% ipython --no-banner

In [1]: import numpy as np

In [2]: np.set_printoptions(precision=3, suppress=True, linewidth=160, floatmode="fixed")

In [3]: E = np.load("x.npy")

In [4]: E
Out[4]: 
array([[ 29.025,  -2.206, -22.934,   4.063,   7.397, -30.290,  -5.767,  11.995, -14.788],
       [-30.729,  26.653,  31.693, -18.892, -17.158,  17.476,   1.917,   0.353,  24.217],
       [ 49.995, -25.841, -46.195,  21.269,  19.971, -39.819,  -6.492,   9.146, -31.937],
       [-28.016, -17.640,   4.866,  -3.601, -25.952, -13.272,  30.633,  23.860,  18.699],
       [  5.315,   4.701,  -3.677,  -2.134, -15.201, -34.285,   8.280,  21.082,   9.750]])

In [5]: cov = E.T @ E

In [6]: np.linalg.matrix_rank(cov)
Out[6]: np.int64(5)

In [7]: np.diag(cov)
Out[7]: array([5099.368, 1716.275, 3701.591,  843.307, 1652.530, 4160.055, 1086.018, 1241.404, 2269.835])

In [8]: np.allclose(cov, cov.T)
Out[8]: True

In [9]: np.linalg.svd(E, compute_uv=False) ** 2
Out[9]: array([15814.039,  4683.756,  1240.820,    31.259,     0.509])

In [10]: (E @ E.T).shape
Out[10]: (5, 5)

In [11]: x = np.array([8, 6, 7, 0, 1, -4, 5, 0, -1])

In [12]: a = np.maximum(E @ x, 0)

In [13]: a
Out[13]: array([172.936,  34.243, 100.273,   0.000, 198.576])

In [14]: E * (a > 1e-9)[:, None]
Out[14]: 
array([[ 29.025,  -2.206, -22.934,   4.063,   7.397, -30.290,  -5.767,  11.995, -14.788],
       [-30.729,  26.653,  31.693, -18.892, -17.158,  17.476,   1.917,   0.353,  24.217],
       [ 49.995, -25.841, -46.195,  21.269,  19.971, -39.819,  -6.492,   9.146, -31.937],
       [ -0.000,  -0.000,   0.000,  -0.000,  -0.000,  -0.000,   0.000,   0.000,   0.000],
       [  5.315,   4.701,  -3.677,  -2.134, -15.201, -34.285,   8.280,  21.082,   9.750]])

In [15]: np.flatnonzero(a > 1e-9)
Out[15]: array([0, 1, 2, 4])

In [16]: np.maximum(E @ x, 0) - np.maximum(-E @ x, 0)
Out[16]: array([ 172.936,   34.243,  100.273, -134.304,  198.576])

In [17]: np.maximum(E @ (3 * x), 0)
Out[17]: array([518.808, 102.729, 300.819,   0.000, 595.728])

In [18]: np.tanh(E @ x)
Out[18]: array([ 1.000,  1.000,  1.000, -1.000,  1.000])

In [19]: f = np.array([1, 3])

In [20]: np.convolve(E[2], f)
Out[20]: array([  49.995,  124.144, -123.718, -117.316,   83.778,   20.094, -125.949,  -10.330,   -4.499,  -95.811])

In [21]: np.cross(E[2, :3], E[3, :3])
Out[21]: array([ -940.622,  1050.923, -1605.873])

In [22]: theta = np.radians(135)

In [23]: r_ = np.eye(9)

In [24]: r_[8, 8] = r_[0, 0] = np.cos(theta)

In [25]: r_[8, 0], r_[0, 8] = -np.sin(theta), np.sin(theta)

In [26]: r_
Out[26]: 
array([[-0.707,  0.000,  0.000,  0.000,  0.000,  0.000,  0.000,  0.000,  0.707],
       [ 0.000,  1.000,  0.000,  0.000,  0.000,  0.000,  0.000,  0.000,  0.000],
       [ 0.000,  0.000,  1.000,  0.000,  0.000,  0.000,  0.000,  0.000,  0.000],
       [ 0.000,  0.000,  0.000,  1.000,  0.000,  0.000,  0.000,  0.000,  0.000],
       [ 0.000,  0.000,  0.000,  0.000,  1.000,  0.000,  0.000,  0.000,  0.000],
       [ 0.000,  0.000,  0.000,  0.000,  0.000,  1.000,  0.000,  0.000,  0.000],
       [ 0.000,  0.000,  0.000,  0.000,  0.000,  0.000,  1.000,  0.000,  0.000],
       [ 0.000,  0.000,  0.000,  0.000,  0.000,  0.000,  0.000,  1.000,  0.000],
       [-0.707,  0.000,  0.000,  0.000,  0.000,  0.000,  0.000,  0.000, -0.707]])

In [27]: other = E @ r_.T

In [28]: np.linalg.svd(E, compute_uv=False), np.linalg.svd(other, compute_uv=False)
Out[28]: 
(array([125.754,  68.438,  35.225,   5.591,   0.714]),
 array([125.754,  68.438,  35.225,   5.591,   0.714]))

In [29]: np.allclose(E @ E.T, other @ other.T)
Out[29]: True

In [30]: np.allclose(np.linalg.norm(E, axis=1), np.linalg.norm(other, axis=1))
Out[30]: True

In [31]: f, v = E[4], E[0]

In [32]: np.round(f @ f, 3)
Out[32]: np.float64(2083.026)

In [33]: round(f @ v, 3)
Out[33]: np.float64(1206.551)

In [34]: pr = (f @ v) / (f @ f) * f

In [35]: round(float((v - pr) @ f), 3)
Out[35]: -0.0

In [36]: round(float(np.linalg.norm(f + v) ** 2 + np.linalg.norm(f - v) ** 2), 3)
Out[36]: 9681.685

In [37]: pr
Out[37]: array([  3.079,   2.723,  -2.130,  -1.236,  -8.805, -19.859,   4.796,  12.211,   5.647])

In [38]: np.linalg.matrix_rank(np.outer(f, v))
Out[38]: np.int64(1)

In [39]: arr = np.array([[0, -2, 4, -4, 0, -4],
    ...:     [0, -3, 6, -6, 0, -6],
    ...:     [0, -2, 4, -4, 0, -4],
    ...:     [0, 3, -6, 6, 0, 6]])

In [40]: # row 2 repeats row 0

In [41]: left, sig, Vh = np.linalg.svd(arr)

In [42]: sig.round(3) + 0
Out[42]: array([18.385,  0.000,  0.000,  0.000])

In [43]: other = left[:, :1] @ np.diag(sig[:1]) @ Vh[:1]

In [44]: np.round(np.abs(arr - other).max(), 3)
Out[44]: np.float64(0.0)

In [45]: round(np.linalg.norm(arr - other) / np.linalg.norm(arr), 3)
Out[45]: np.float64(0.0)

In [46]: np.round(np.linalg.norm(arr - other, 2), 3), round(float(sig[1]), 3)
Out[46]: (np.float64(0.0), 0.0)

In [47]: other
Out[47]: 
array([[ 0.000, -2.000,  4.000, -4.000,  0.000, -4.000],
       [ 0.000, -3.000,  6.000, -6.000,  0.000, -6.000],
       [ 0.000, -2.000,  4.000, -4.000,  0.000, -4.000],
       [ 0.000,  3.000, -6.000,  6.000,  0.000,  6.000]])

In [48]: left, sig, Vh = np.linalg.svd(arr)

In [49]: V = Vh[:(sig > 1e-8).sum()]

In [50]: rng = np.random.default_rng(410)

In [51]: x = arr[2] + -1 * arr[1] + rng.integers(2) * np.eye(6)[5]

In [52]: x
Out[52]: array([ 0.000,  1.000, -2.000,  2.000,  0.000,  2.000])

In [53]: np.diag(V.T @ V)
Out[53]: array([0.000, 0.077, 0.308, 0.308, 0.000, 0.308])

In [54]: V.T @ V
Out[54]: 
array([[ 0.000,  0.000,  0.000,  0.000,  0.000,  0.000],
       [ 0.000,  0.077, -0.154,  0.154,  0.000,  0.154],
       [ 0.000, -0.154,  0.308, -0.308,  0.000, -0.308],
       [ 0.000,  0.154, -0.308,  0.308,  0.000,  0.308],
       [ 0.000,  0.000,  0.000,  0.000,  0.000,  0.000],
       [ 0.000,  0.154, -0.308,  0.308,  0.000,  0.308]])

In [55]: np.linalg.matrix_rank(np.vstack([arr, x]))
Out[55]: np.int64(1)

In [56]: def softmax(z):
    ...:     e = np.exp(z - z.max(axis=-1, keepdims=True))
    ...:     return e / e.sum(axis=-1, keepdims=True)
    ...: 

In [57]: np.round(softmax(arr[2]), 3) + 0
Out[57]: array([0.018, 0.002, 0.962, 0.000, 0.018, 0.000])

In [58]: np.round(softmax(arr[2] + -1), 3) + 0
Out[58]: array([0.018, 0.002, 0.962, 0.000, 0.018, 0.000])

In [59]: att = arr @ arr.T / np.sqrt(6)

In [60]: softmax(att).round(6).argmax(axis=1)
Out[60]: array([1, 1, 1, 3])

In [61]: np.round(softmax(att), 3) + 0
Out[61]: 
array([[0.000, 1.000, 0.000, 0.000],
       [0.000, 1.000, 0.000, 0.000],
       [0.000, 1.000, 0.000, 0.000],
       [0.000, 0.000, 0.000, 1.000]])

In [62]: np.round(softmax(att + np.triu(np.full(att.shape, -np.inf), 1)), 3) + 0
Out[62]: 
array([[1.000, 0.000, 0.000, 0.000],
       [0.000, 1.000, 0.000, 0.000],
       [0.000, 1.000, 0.000, 0.000],
       [0.000, 0.000, 0.000, 1.000]])

In [63]: softmax(att)[2] @ arr
Out[63]: array([ 0.000, -3.000,  6.000, -6.000,  0.000, -6.000])

In [64]: mat = np.load("data.npy")

In [65]: mat
Out[65]: 
array([[ 2.971,  3.060,  1.994, -2.024],
       [ 2.908,  3.081,  2.059, -2.104],
       [ 3.109,  2.982,  2.000, -1.870],
       [ 3.013,  3.122,  1.809, -2.021],
       [ 2.962,  3.085,  2.064, -2.004],
       [ 3.017,  3.028,  1.969, -2.034],
       [ 3.061,  2.795,  1.954, -2.005],
       [ 2.960,  3.039,  1.969, -2.123],
       [ 2.871,  3.099,  1.941, -1.869],
       [ 3.053,  2.858,  1.892, -1.970],
       [ 2.974,  2.934,  1.877, -2.158],
       [ 3.096,  3.005,  1.881, -1.979],
       [ 2.886,  3.150,  1.829, -2.097],
       [ 3.039,  2.957,  1.923, -1.923],
       [ 3.016,  2.911,  1.743, -2.103],
       [ 3.021,  3.004,  2.022, -1.946],
       [ 0.993,  6.090, -5.952,  0.937],
       [ 0.969,  6.029, -6.042,  1.187],
       [ 1.000,  5.912, -6.033,  0.889],
       [ 0.939,  5.982, -5.924,  1.151],
       [ 0.927,  5.999, -5.783,  0.955],
       [ 1.025,  6.188, -6.159,  0.901],
       [ 1.007,  5.912, -5.823,  1.176],
       [ 1.039,  6.076, -5.979,  1.004],
       [ 1.186,  6.041, -6.221,  0.850],
       [ 0.987,  5.961, -5.968,  0.947],
       [ 0.953,  5.848, -6.115,  0.947],
       [ 1.084,  5.912, -5.966,  1.113],
       [ 0.959,  6.187, -6.091,  1.017],
       [ 0.949,  6.102, -6.045,  0.923],
       [ 0.951,  5.982, -6.245,  1.025],
       [ 1.081,  6.142, -5.898,  0.930]])

In [66]: cov = np.cov(mat, rowvar=False)

In [67]: np.polyfit(mat[:, 3], mat[:, 0], 1)
Out[67]: array([-0.660,  1.665])

In [68]: cov.shape
Out[68]: (4, 4)

In [69]: mat.std(axis=0)
Out[69]: array([0.999, 1.511, 3.976, 1.509])

In [70]: np.corrcoef(mat.T)
Out[70]: 
array([[ 1.000, -0.997,  0.997, -0.996],
       [-0.997,  1.000, -0.998,  0.995],
       [ 0.997, -0.998,  1.000, -0.997],
       [-0.996,  0.995, -0.997,  1.000]])
